$ python -q
>>> import numpy as np
>>> from numpy import linalg as LA
>>> np.set_printoptions(suppress=True, linewidth=200)
>>> X = np.array([[0, -2, 0, 0, 0, 0, 2],
...     [0, 0, 1, -2, 0, 0, 0],
...     [0, 0, 0, -1, 0, -1, 0],
...     [0, 0, 0, 0, -2, 0, 0],
...     [0, 0, 0, 0, 0, 0, 1],
...     [0, 2, 0, 0, 1, 2, 0]])
>>> X
array([[ 0, -2,  0,  0,  0,  0,  2],
       [ 0,  0,  1, -2,  0,  0,  0],
       [ 0,  0,  0, -1,  0, -1,  0],
       [ 0,  0,  0,  0, -2,  0,  0],
       [ 0,  0,  0,  0,  0,  0,  1],
       [ 0,  2,  0,  0,  1,  2,  0]])
>>> t3 = np.stack([X, 5 * X, X[::-1]])
>>> print(np.round(LA.norm(t3, axis=(1, 2)), 1))
[ 5.4 26.9  5.4]
>>> t3.shape
(3, 6, 7)
>>> np.einsum("bij,cij->bc", t3, t3)
array([[ 29, 145,  -8],
       [145, 725, -40],
       [ -8, -40,  29]])
>>> E = np.load("m.npy")
>>> E
array([[ 0.,  0., -1.,  0.],
       [ 0.,  0., -1.,  0.],
       [ 8., -6., -5.,  2.],
       [ 8., -6., -5.,  2.]])
>>> # looks like rank 2
>>> rk = LA.matrix_rank(E)
>>> print(rk)
2
>>> ns = LA.svd(E)[2][rk:].T
>>> print(np.round(E @ ns, 1) + 0)
[[0. 0.]
 [0. 0.]
 [0. 0.]
 [0. 0.]]
>>> np.round(ns @ ns.T, 1) + 0
array([[ 0.4,  0.5,  0. , -0.2],
       [ 0.5,  0.7,  0. ,  0.1],
       [ 0. ,  0. ,  0. ,  0. ],
       [-0.2,  0.1,  0. ,  1. ]])
>>> print([int(LA.matrix_rank(E[:, :j + 1])) for j in range(4)])
[1, 1, 2, 2]
>>> def softmax(z):
...     e = np.exp(z - z.max(axis=-1, keepdims=True))
...     return e / e.sum(axis=-1, keepdims=True)
... 
>>> softmax(E).sum(axis=1)
array([1., 1., 1., 1.])
>>> np.round(softmax(E[3] + 2), 1) + 0
array([1., 0., 0., 0.])
>>> np.round(softmax(E[3]), 1) + 0
array([1., 0., 0., 0.])
>>> S = E @ E.T / np.sqrt(4)
>>> print(np.round(softmax(S), 1) + 0)
[[0.1 0.1 0.4 0.4]
 [0.1 0.1 0.4 0.4]
 [0.  0.  0.5 0.5]
 [0.  0.  0.5 0.5]]
>>> np.round(softmax(S + np.triu(np.full(S.shape, -np.inf), 1)), 1) + 0
array([[1. , 0. , 0. , 0. ],
       [0.5, 0.5, 0. , 0. ],
       [0. , 0. , 1. , 0. ],
       [0. , 0. , 0.5, 0.5]])
>>> arr = np.load("case13.npy")
>>> arr
array([[  0.9,  10.7,   0.9,  -2.9],
       [ -1.1,   5.1,  -4.2,  -2. ],
       [  1.5,   8.8,  -0.4,  -1. ],
       [  3.9,  13.6,   1.1,  -0.5],
       [  4. ,  13.7,  -0.4,  -0.1],
       [ -4.2,   2.5,  -3.8,  -4.9],
       [ -4.1,   1.3,  -6.4,  -3.8],
       [  0.9,   7.5,  -1.5,  -1. ],
       [ -3.3,   4.9,  -5.9,  -4.5],
       [  0. ,   7.3,  -2.7,  -1.9],
       [  7.4,  15.4,   3. ,   3. ],
       [  0.4,   6.6,  -2.8,  -1. ],
       [ -2.8,   4.3,  -1.6,  -4.3],
       [  2.1,   9.3,  -3.5,   0. ],
       [ -0.8,   7. ,  -3. ,  -2.8],
       [ -7.2,  -2.2, -11.7,  -5.2],
       [  0.9,   7.1,  -1.8,  -0.7],
       [  3.3,  11.9,  -1.8,   0.1],
       [  3.5,  10.5,   2.6,   0.3],
       [  3. ,   9.5,  -0.5,   0.7],
       [  0.7,   7.1,   0.7,  -1.5],
       [  4.9,  12.1,   1.4,   1.5],
       [  3.1,  12.1,   0.8,  -0.7],
       [ -7.7,  -3.4, -10.7,  -5.4],
       [  2.1,   9.1,  -1.5,  -0.2],
       [  5.8,  11.8,   2.2,   2.8],
       [ -4.5,   1.1,  -6.4,  -4.1],
       [  7.6,  16.2,   4.6,   2.6],
       [ -4.1,   3. ,  -7.2,  -4.4],
       [ -0.1,   8.8,  -4.3,  -2.4],
       [  1.2,  10.1,   2.2,  -2.5],
       [  6.1,  14.6,   2.1,   1.9],
       [ -4.1,   1.3,  -8.5,  -3.4],
       [ -3.1,   2.2,  -6. ,  -2.9],
       [  5.6,  14.5,   3.2,   0.9],
       [  0.4,   6.2,  -2.5,  -0.8],
       [  2.8,  10.8,  -0.4,  -0.2],
       [  2.4,   9.3,  -1.5,   0.1],
       [ -1.5,   4.8,  -5.5,  -2.1],
       [ -4.6,   1.6,  -8. ,  -4.3],
       [ -5.4,   1.7,  -8.9,  -5.3],
       [  7.5,  15.1,   4.6,   3. ],
       [ -5.3,   1.7,  -8.8,  -5.1],
       [  4.4,  12. ,   2. ,   0.9]])
>>> rng = np.random.default_rng(73)
>>> out = arr + rng.integers(-2, 3, (44, 3)) @ rng.integers(-2, 3, (3, 4))
>>> print(out.round(1))
[[ -2.1   9.7   0.9   3.1]
 [  1.9   7.1  -3.2  -8. ]
 [ -3.5   5.8  -2.4   7. ]
 [  3.9  12.6  -1.9  -6.5]
 [  7.   14.7   1.6  -0.1]
 [ -0.2   4.5   0.2  -2.9]
 [ -3.1   0.3  -9.4 -10.8]
 [  3.9   8.5  -2.5 -10. ]
 [ -7.3   2.9  -7.9  -0.5]
 [ -4.    4.3  -7.7  -3.9]
 [ 10.4  18.4   7.    3. ]
 [ -2.6   4.6  -5.8  -1. ]
 [ -2.8   3.3  -2.6  -4.3]
 [ 10.1  15.3   4.5  -2. ]
 [  0.2   9.    0.   -0.8]
 [ -6.2  -3.2 -14.7 -12.2]
 [  1.9   6.1  -4.8  -7.7]
 [ -1.7   8.9  -6.8  -0.9]
 [  6.5  12.5   4.6  -2.7]
 [ -5.    3.5  -8.5   2.7]
 [  6.7  11.1   5.7  -4.5]
 [  6.9  13.1   1.4  -3.5]
 [  4.1  12.1   1.8   1.3]
 [ -8.7  -2.4  -7.7   1.6]
 [  6.1  12.1   1.5  -4.2]
 [  5.8  11.8   3.2   5.8]
 [ -3.5   0.1  -9.4 -11.1]
 [  4.6  15.2   3.6   5.6]
 [ -0.1   6.   -4.2  -8.4]
 [ -1.1   6.8  -8.3  -7.4]
 [  5.2  14.1   8.2  -0.5]
 [  3.1  13.6   1.1   4.9]
 [ -6.1   1.3  -7.5   1.6]
 [ -5.1   1.2  -7.   -0.9]
 [  3.6  11.5  -1.8  -3.1]
 [  5.4   9.2  -0.5  -8.8]
 [ -1.2   8.8  -3.4   0.8]
 [ -1.6   6.3  -6.5  -1.9]
 [ -2.5   3.8  -5.5   1.9]
 [ -5.6   1.6  -8.   -3.3]
 [ -5.4   0.7 -11.9 -11.3]
 [ 12.5  18.1   7.6  -2. ]
 [ -2.3   3.7  -6.8  -8.1]
 [ -1.6   8.   -2.    6.9]]
>>> print(np.round(LA.svd(out - arr, compute_uv=False), 1) + 0)
[36.7 29.3  3.6  0. ]
>>> LA.matrix_rank(out - arr, tol=1e-8)
np.int64(3)
>>> Ac = (out - out.mean(axis=0)) / out.std(axis=0)
>>> np.argwhere(np.abs(Ac) > 2)
array([[10,  1],
       [15,  1],
       [15,  2],
       [41,  0]])
>>> coef = LA.lstsq(np.delete(Ac, 1, axis=1), Ac[:, 1])[0]
>>> np.abs(coef).argmax()
np.int64(0)
>>> coef.round(1) + 0
array([0.9, 0. , 0.3])
>>> x0 = np.array([2, 2, 3, 1])
>>> rhs = arr @ x0
>>> np.round(LA.solve(arr.T @ arr, arr.T @ rhs), 1)
array([2., 2., 3., 1.])
>>> rhs = rhs + 0.3 * rng.normal(size=44)
>>> rhs.round(1)
array([ 23.1,  -5.9,  18.4,  37.9,  34.4, -19.8, -28.7,  11.6, -19.5,   4.4,  57. ,   5.3,  -6.2,  12.5,   0.2, -58.5,   9.5,  25. ,  36.8,  24.4,  16.1,  40.1,  32.2, -59.7,  17.5,  44.3, -30.4,
        63.8, -28.4,   2.2,  26.7,  49.6, -34.5, -22.8,  50.9,   5. ,  26.3,  18.9, -11.3, -34.2, -39.3,  62.3, -38.8,  39.8])
>>> coef, *_ = LA.lstsq(arr, rhs)
>>> print([round(float(LA.norm(LA.solve(arr.T @ arr + lam * np.eye(4), arr.T @ rhs))), 2) for lam in (0, 1, 10, 100)])
[4.24, 4.23, 4.21, 4.02]
>>> np.round(arr.T @ (rhs - arr @ coef), 1) + 0
array([0., 0., 0., 0.])
>>> round(LA.norm(rhs - arr @ coef), 1)
np.float64(2.0)
>>> C = arr[[7, 28]].astype(float)
>>> for _ in range(6):
...     z = LA.norm(arr[:, None] - C, axis=-1).argmin(axis=1)
...     C = np.array([arr[z == j].mean(axis=0) for j in range(2)])
... 
>>> z
array([0, 1, 0, 0, 0, 1, 1, 0, 1, 0, 0, 0, 1, 0, 0, 1, 0, 0, 0, 0, 0, 0, 0, 1, 0, 0, 1, 0, 1, 0, 0, 0, 1, 1, 0, 0, 0, 0, 1, 1, 1, 0, 1, 0])
>>> print(np.round(C[1] - C[0], 1))
[-7.1 -8.7 -7.  -4. ]
>>> C.round(1)
array([[ 2.9, 10.6,  0.1, -0.1],
       [-4.2,  2. , -6.9, -4.1]])
>>> M = np.load("w.npy")
>>> print(M)
[[2. 0. 0. 1. 2. 0. 0. 0. 0.]
 [0. 1. 2. 1. 0. 0. 0. 0. 0.]
 [0. 1. 2. 0. 0. 0. 0. 0. 0.]
 [2. 2. 2. 2. 1. 0. 0. 0. 0.]
 [0. 0. 0. 0. 1. 0. 0. 0. 0.]
 [0. 0. 0. 0. 0. 1. 2. 1. 2.]
 [0. 0. 0. 0. 0. 1. 1. 2. 0.]
 [0. 0. 0. 0. 0. 0. 2. 2. 0.]
 [0. 0. 0. 0. 0. 1. 0. 1. 1.]]
>>> np.allclose(M @ M.T, M.T @ M)
False
>>> (M + M.T) / 2
array([[2. , 0. , 0. , 1.5, 1. , 0. , 0. , 0. , 0. ],
       [0. , 1. , 1.5, 1.5, 0. , 0. , 0. , 0. , 0. ],
       [0. , 1.5, 2. , 1. , 0. , 0. , 0. , 0. , 0. ],
       [1.5, 1.5, 1. , 2. , 0.5, 0. , 0. , 0. , 0. ],
       [1. , 0. , 0. , 0.5, 1. , 0. , 0. , 0. , 0. ],
       [0. , 0. , 0. , 0. , 0. , 1. , 1.5, 0.5, 1.5],
       [0. , 0. , 0. , 0. , 0. , 1.5, 1. , 2. , 0. ],
       [0. , 0. , 0. , 0. , 0. , 0.5, 2. , 2. , 0.5],
       [0. , 0. , 0. , 0. , 0. , 1.5, 0. , 0.5, 1. ]])
>>> M @ M
array([[ 6.,  2.,  2.,  4.,  7.,  0.,  0.,  0.,  0.],
       [ 2.,  5.,  8.,  3.,  1.,  0.,  0.,  0.,  0.],
       [ 0.,  3.,  6.,  1.,  0.,  0.,  0.,  0.,  0.],
       [ 8.,  8., 12.,  8.,  7.,  0.,  0.,  0.,  0.],
       [ 0.,  0.,  0.,  0.,  1.,  0.,  0.,  0.,  0.],
       [ 0.,  0.,  0.,  0.,  0.,  5.,  6.,  9.,  4.],
       [ 0.,  0.,  0.,  0.,  0.,  2.,  7.,  7.,  2.],
       [ 0.,  0.,  0.,  0.,  0.,  2.,  6.,  8.,  0.],
       [ 0.,  0.,  0.,  0.,  0.,  2.,  4.,  4.,  3.]])
>>> out = M[0, 0] * M[1:] - np.outer(M[1:, 0], M[0])
>>> out
array([[ 0.,  2.,  4.,  2.,  0.,  0.,  0.,  0.,  0.],
       [ 0.,  2.,  4.,  0.,  0.,  0.,  0.,  0.,  0.],
       [ 0.,  4.,  4.,  2., -2.,  0.,  0.,  0.,  0.],
       [ 0.,  0.,  0.,  0.,  2.,  0.,  0.,  0.,  0.],
       [ 0.,  0.,  0.,  0.,  0.,  2.,  4.,  2.,  4.],
       [ 0.,  0.,  0.,  0.,  0.,  2.,  2.,  4.,  0.],
       [ 0.,  0.,  0.,  0.,  0.,  0.,  4.,  4.,  0.],
       [ 0.,  0.,  0.,  0.,  0.,  2.,  0.,  2.,  2.]])
>>> LA.matrix_rank(out), LA.matrix_rank(M)
(np.int64(8), np.int64(9))
>>> np.flatnonzero(~out.round(6).any(axis=1))
array([], dtype=int64)
>>> round(float(LA.norm(M, 1)), 1), np.round(LA.norm(M, np.inf), 1)
(6.0, np.float64(9.0))
>>> print(LA.norm(M, axis=1).argmax())
3
>>> round(LA.norm(M) ** 2 / LA.norm(M, 2) ** 2, 1)
np.float64(2.4)
>>> round(float(LA.norm(M[4] - M[8])), 1)
2.0
>>> u = np.array([-1, -2, 0, 0, 3, 0, 2, -2, 3])
>>> mat = -3 * np.eye(9) + np.outer(u, u)
>>> print(mat)
[[-2.  2.  0.  0. -3.  0. -2.  2. -3.]
 [ 2.  1.  0.  0. -6.  0. -4.  4. -6.]
 [ 0.  0. -3.  0.  0.  0.  0.  0.  0.]
 [ 0.  0.  0. -3.  0.  0.  0.  0.  0.]
 [-3. -6.  0.  0.  6.  0.  6. -6.  9.]
 [ 0.  0.  0.  0.  0. -3.  0.  0.  0.]
 [-2. -4.  0.  0.  6.  0.  1. -4.  6.]
 [ 2.  4.  0.  0. -6.  0. -4.  1. -6.]
 [-3. -6.  0.  0.  9.  0.  6. -6.  6.]]
>>> np.allclose(mat, mat.T)
True
>>> round(float(LA.det(mat)), 1)
183708.0
>>> (mat + mat.T) / 2
array([[-2.,  2.,  0.,  0., -3.,  0., -2.,  2., -3.],
       [ 2.,  1.,  0.,  0., -6.,  0., -4.,  4., -6.],
       [ 0.,  0., -3.,  0.,  0.,  0.,  0.,  0.,  0.],
       [ 0.,  0.,  0., -3.,  0.,  0.,  0.,  0.,  0.],
       [-3., -6.,  0.,  0.,  6.,  0.,  6., -6.,  9.],
       [ 0.,  0.,  0.,  0.,  0., -3.,  0.,  0.,  0.],
       [-2., -4.,  0.,  0.,  6.,  0.,  1., -4.,  6.],
       [ 2.,  4.,  0.,  0., -6.,  0., -4.,  1., -6.],
       [-3., -6.,  0.,  0.,  9.,  0.,  6., -6.,  6.]])
>>> np.round(LA.matrix_power(mat, 2), 1)
array([[  34.,   50.,    0.,    0.,  -75.,    0.,  -50.,   50.,  -75.],
       [  50.,  109.,    0.,    0., -150.,    0., -100.,  100., -150.],
       [   0.,    0.,    9.,    0.,    0.,    0.,    0.,    0.,    0.],
       [   0.,    0.,    0.,    9.,    0.,    0.,    0.,    0.,    0.],
       [ -75., -150.,    0.,    0.,  234.,    0.,  150., -150.,  225.],
       [   0.,    0.,    0.,    0.,    0.,    9.,    0.,    0.,    0.],
       [ -50., -100.,    0.,    0.,  150.,    0.,  109., -100.,  150.],
       [  50.,  100.,    0.,    0., -150.,    0., -100.,  109., -150.],
       [ -75., -150.,    0.,    0.,  225.,    0.,  150., -150.,  234.]])
>>> np.allclose(mat @ mat.T, mat.T @ mat)
True
